$ python -q
>>> import numpy as np
>>> np.set_printoptions(precision=3, suppress=True, linewidth=160)
>>> mat = np.array([[-2, -3, 1, 3, 0], [-3, 3, 3, 3, 1], [0, 0, 1, 3, -1]])
>>> mat[-1] = mat[0] + -1 * mat[1]
>>> mat
array([[-2, -3,  1,  3,  0],
       [-3,  3,  3,  3,  1],
       [ 1, -6, -2,  0, -1]])
>>> # rows and columns are dependent
>>> U, sigma, VT = np.linalg.svd(mat)
>>> V = VT[:(sigma > 1e-8).sum()]
>>> rng = np.random.default_rng(4)
>>> x0 = mat[2] + -3 * mat[1] + rng.integers(2) * np.eye(5)[4]
>>> x0
array([ 10., -15., -11.,  -9.,  -3.])
>>> np.linalg.matrix_rank(np.vstack([mat, x0]))
np.int64(3)
>>> np.allclose(V.T @ V @ x0, x0)
False
>>> np.diag(V.T @ V)
array([0.321, 0.912, 0.247, 0.491, 0.03 ])
>>> U, sigma, VT = np.linalg.svd(mat)
>>> np.argmax(sigma[:-1] / (sigma[1:] + 1e-6)) + 1
np.int64(2)
>>> Y = U[:, :2] @ np.diag(sigma[:2]) @ VT[:2]
>>> np.round(np.linalg.norm(mat - Y, 2), 3), round(float(sigma[2]), 3)
(np.float64(0.0), 0.0)
>>> round(float(np.linalg.norm(mat - Y) / np.linalg.norm(mat)), 3)
0.0
>>> np.linalg.matrix_rank(mat, rtol=0.05)
np.int64(2)
>>> Y.round(3) + 0
array([[-2., -3.,  1.,  3.,  0.],
       [-3.,  3.,  3.,  3.,  1.],
       [ 1., -6., -2.,  0., -1.]])
>>> round(np.abs(mat - Y).max(), 3)
np.float64(0.0)
>>> x0 = np.array([2, -2, -1, -1, 2])
>>> h = np.maximum(mat @ x0, 0)
>>> mat * (h > 1e-9)[:, None]
array([[ 0,  0,  0,  0,  0],
       [ 0,  0,  0,  0,  0],
       [ 1, -6, -2,  0, -1]])
>>> np.maximum(mat @ (3 * x0), 0)
array([ 0,  0, 42])
>>> mat.T @ h
array([ 14, -84, -28,   0, -14])
>>> m1 = np.load("data.npy")
>>> m1
array([[ 0,  0,  0],
       [-1,  3, -3],
       [-1,  3, -3],
       [-3,  3,  3],
       [-1, -2,  1],
       [-3,  3,  3],
       [-1, -2,  1],
       [ 0,  0,  0],
       [ 0,  0,  0],
       [-3,  3,  3],
       [ 0,  0,  0],
       [-1, -2,  1],
       [ 0,  0,  0],
       [-3,  3,  3],
       [ 0,  0,  0],
       [ 0,  0,  0],
       [-1,  3, -3],
       [-1, -2,  1],
       [-5,  4,  1],
       [ 0,  0,  0],
       [ 0,  0,  0],
       [ 0,  0,  0],
       [-1, -2,  1],
       [ 0,  0,  0],
       [ 0,  0,  0],
       [-4,  6,  0],
       [ 0,  0,  0]])
>>> proj = m1 @ np.linalg.solve(m1.T @ m1, m1.T)
>>> np.round(np.linalg.eigvalsh(proj), 3) + 0
array([0., 0., 0., 0., 0., 0., 0., 0., 0., 0., 0., 0., 0., 0., 0., 0., 0., 0., 0., 0., 0., 0., 0., 0., 1., 1., 1.])
>>> np.diag(proj)
array([0.   , 0.235, 0.235, 0.195, 0.174, 0.195, 0.174, 0.   , 0.   , 0.195, 0.   , 0.174, 0.   , 0.195, 0.   , 0.   , 0.235, 0.174, 0.362, 0.   , 0.   ,
       0.   , 0.174, 0.   , 0.   , 0.282, 0.   ])
>>> x0 = np.array([1, -2, 0])
>>> np.einsum("ij,j->i", m1, x0)
array([  0,  -7,  -7,  -9,   3,  -9,   3,   0,   0,  -9,   0,   3,   0,  -9,   0,   0,  -7,   3, -13,   0,   0,   0,   3,   0,   0, -16,   0])
>>> np.linalg.norm(m1 @ x0) <= np.linalg.norm(m1, 2) * np.linalg.norm(x0) + 1e-9
np.True_
>>> m1 @ np.ones(3)
array([ 0., -1., -1.,  3., -2.,  3., -2.,  0.,  0.,  3.,  0., -2.,  0.,  3.,  0.,  0., -1., -2.,  0.,  0.,  0.,  0., -2.,  0.,  0.,  2.,  0.])
>>> m1 @ (2 * x0)
array([  0, -14, -14, -18,   6, -18,   6,   0,   0, -18,   0,   6,   0, -18,   0,   0, -14,   6, -26,   0,   0,   0,   6,   0,   0, -32,   0])
>>> Ac = m1 - m1.mean(axis=0)
>>> U, sigma, VT = np.linalg.svd(Ac, full_matrices=False)
>>> np.searchsorted(np.cumsum(sigma ** 2) / (sigma ** 2).sum(), 0.9) + 1
np.int64(2)
>>> (np.sign(U[:, 0]) == np.sign(U[0, 0])).astype(int)
array([1, 0, 0, 0, 1, 0, 1, 1, 1, 0, 1, 1, 1, 0, 1, 1, 0, 1, 0, 1, 1, 1, 1, 1, 1, 0, 1])
>>> sigma
array([12.354,  8.746,  3.064])
>>> x0 = np.array([0, -1, 0])
>>> y = m1 @ x0
>>> np.round(np.linalg.solve(m1.T @ m1, m1.T @ y), 3) + 0
array([ 0., -1.,  0.])
>>> y = y + 0.05 * rng.normal(size=27)
>>> y
array([-0.009, -2.917, -2.967, -3.082,  2.   , -3.031,  2.007, -0.08 ,  0.012, -2.988,  0.079,  2.016,  0.026, -3.075,  0.113, -0.096, -2.945,  1.984, -4.044,
       -0.033, -0.034,  0.019,  1.994,  0.074, -0.091, -6.   , -0.045])
>>> c, *_ = np.linalg.lstsq(m1, y)
>>> c.round()
array([-0., -1., -0.])
>>> [round(float(np.linalg.norm(np.linalg.solve(m1.T @ m1 + lam * np.eye(3), m1.T @ y))), 2) for lam in (0, 1, 10, 100)]
[1.0, 0.98, 0.87, 0.55]
>>> np.round(m1.T @ (y - m1 @ c), 3) + 0
array([0., 0., 0.])
>>> c
array([-0.004, -1.004, -0.018])
>>> np.round(np.linalg.norm(y - m1 @ c), 3)
np.float64(0.251)
>>> q, _ = np.linalg.qr(np.array([[0.2, 1.2, -0.2, -0.8, 1.0],
...     [0.7, -0.3, 1.1, -2.2, 0.7],
...     [0.8, 0.1, 0.0, 0.0, 0.1],
...     [-0.9, -0.4, 1.1, 1.1, -0.1],
...     [1.2, -0.5, 0.7, -1.8, -0.2]]))
>>> V, _ = np.linalg.qr(np.array([[-0.7, -0.3], [-1.5, 0.2]]))
>>> sigma = 5 * 0.5 ** np.arange(2)
>>> arr = q[:, :2] * sigma @ V[:2]
>>> arr
array([[-1.733,  1.405],
       [ 1.244,  1.508],
       [ 0.703,  2.059],
       [-0.324, -2.534],
       [ 2.11 ,  2.596]])
>>> q, V = np.linalg.qr(arr[:, :1])[0], np.linalg.qr(arr[:, 1:])[0]
>>> sigma = np.linalg.svd(q.T @ V, compute_uv=False)
>>> round(float(np.linalg.norm(q @ q.T - V @ V.T, 2)), 3)
0.867
>>> np.degrees(np.arccos(sigma.clip(0, 1)))
array([60.109])
>>> Y = np.c_[arr[:, :1] @ np.array([[2]]), np.array([6, 4, 3, 7, 0])]
>>> Y
array([[-3.466,  6.   ],
       [ 2.489,  4.   ],
       [ 1.406,  3.   ],
       [-0.647,  7.   ],
       [ 4.22 ,  0.   ]])
>>> np.linalg.matrix_rank(np.c_[arr, Y])
np.int64(3)
>>> np.round(np.linalg.lstsq(arr, Y[:, 0])[0], 3) + 0
array([2., 0.])
>>> np.round(np.linalg.norm(Y - arr @ np.linalg.lstsq(arr, Y)[0], axis=0), 3) + 0
array([ 0.   , 10.183])
>>> np.linalg.matrix_rank(Y)
np.int64(2)
>>> np.linalg.norm(np.linalg.qr(arr)[0].T @ Y, axis=0) ** 2 / ((Y ** 2).sum(axis=0) + 1e-12)
array([1.   , 0.057])
